$ python3 -q
>>> import numpy as np
>>> np.set_printoptions(suppress=True, linewidth=160)
>>> def tidy(a):
...     return np.round(a, 1) + 0
... 
>>> arr = np.loadtxt("block9.csv", delimiter=",")
>>> arr
array([[ 0.,  0.,  0.,  0.,  0.,  0., -1., -1., -1.,  0.,  1., -3.,  1.,  0.],
       [ 0.,  0.,  0.,  0.,  0.,  0.,  0., -1., -1.,  1., -1., -1.,  3., -3.],
       [ 0.,  0.,  0.,  0.,  0.,  0.,  0.,  1., -2., -3., -1., -2.,  3., -3.],
       [ 0.,  0.,  0.,  0.,  0.,  0., -1., -3., -1., -3., -3.,  1., -3.,  3.],
       [ 0.,  0.,  0.,  0.,  0.,  0., -3., -2.,  1.,  0.,  3.,  0.,  3.,  3.],
       [ 0.,  0.,  0.,  0.,  0.,  0., -2.,  3.,  1., -2., -3., -1.,  2., -2.],
       [-1.,  0.,  0., -1., -3., -2.,  0.,  0.,  0.,  0.,  0.,  0.,  0.,  0.],
       [-1., -1.,  1., -3., -2.,  3.,  0.,  0.,  0.,  0.,  0.,  0.,  0.,  0.],
       [-1., -1., -2., -1.,  1.,  1.,  0.,  0.,  0.,  0.,  0.,  0.,  0.,  0.],
       [ 0.,  1., -3., -3.,  0., -2.,  0.,  0.,  0.,  0.,  0.,  0.,  0.,  0.],
       [ 1., -1., -1., -3.,  3., -3.,  0.,  0.,  0.,  0.,  0.,  0.,  0.,  0.],
       [-3., -1., -2.,  1.,  0., -1.,  0.,  0.,  0.,  0.,  0.,  0.,  0.,  0.],
       [ 1.,  3.,  3., -3.,  3.,  2.,  0.,  0.,  0.,  0.,  0.,  0.,  0.,  0.],
       [ 0., -3., -3.,  3.,  3., -2.,  0.,  0.,  0.,  0.,  0.,  0.,  0.,  0.]])
>>> # symmetric, so the eigenvalues are real
>>> ev, evecs = np.linalg.eigh(arr)
>>> x = np.array([0, 2, 1, 1, -2, 0, 0, -3, 0, 1, 1, 0, 2, -3])
>>> np.abs(arr).sum(axis=1).max(), tidy(np.abs(ev).max())
(np.float64(18.0), np.float64(9.0))
>>> tidy(np.linalg.eigvalsh(arr[1:, 1:]))
array([-9. , -6.9, -5.8, -4.1, -2.6,  0. ,  0. ,  0. ,  2.6,  4.1,  5.8,  6.9,  9. ])
>>> W = np.array([[-3, 3],
...     [2, 0],
...     [2, 1],
...     [-3, 3],
...     [2, -1],
...     [1, 1],
...     [-3, 2],
...     [2, 0],
...     [3, -1],
...     [1, -1],
...     [3, -2],
...     [1, 0],
...     [-1, -2],
...     [1, -1]])
>>> coef = np.array([2, 1])
>>> act = np.maximum(arr @ W + coef, 0)
>>> (act > 0).astype(int)
array([[0, 0],
       [0, 0],
       [0, 1],
       [0, 1],
       [1, 0],
       [1, 1],
       [0, 0],
       [1, 0],
       [1, 0],
       [1, 0],
       [1, 0],
       [1, 0],
       [1, 0],
       [0, 1]])
>>> np.linalg.matrix_rank(act)
np.int64(2)
>>> Z = np.array([[0, 1, -1], [0, 1, 1]])
>>> (act @ Z).round(6).argmax(axis=1)
array([0, 0, 1, 1, 1, 1, 0, 1, 1, 1, 1, 1, 1, 1])
>>> W @ Z
array([[ 0,  0,  6],
       [ 0,  2, -2],
       [ 0,  3, -1],
       [ 0,  0,  6],
       [ 0,  1, -3],
       [ 0,  2,  0],
       [ 0, -1,  5],
       [ 0,  2, -2],
       [ 0,  2, -4],
       [ 0,  0, -2],
       [ 0,  1, -5],
       [ 0,  1, -1],
       [ 0, -3, -1],
       [ 0,  0, -2]])
>>> print(act @ Z)
[[  0.   0.   0.]
 [  0.   0.   0.]
 [  0.   5.   5.]
 [  0.  12.  12.]
 [  0.  19. -19.]
 [  0.   3.   1.]
 [  0.   0.   0.]
 [  0.  13. -13.]
 [  0.   5.  -5.]
 [  0.   5.  -5.]
 [  0.   7.  -7.]
 [  0.   1.  -1.]
 [  0.  28. -28.]
 [  0.   2.   2.]]
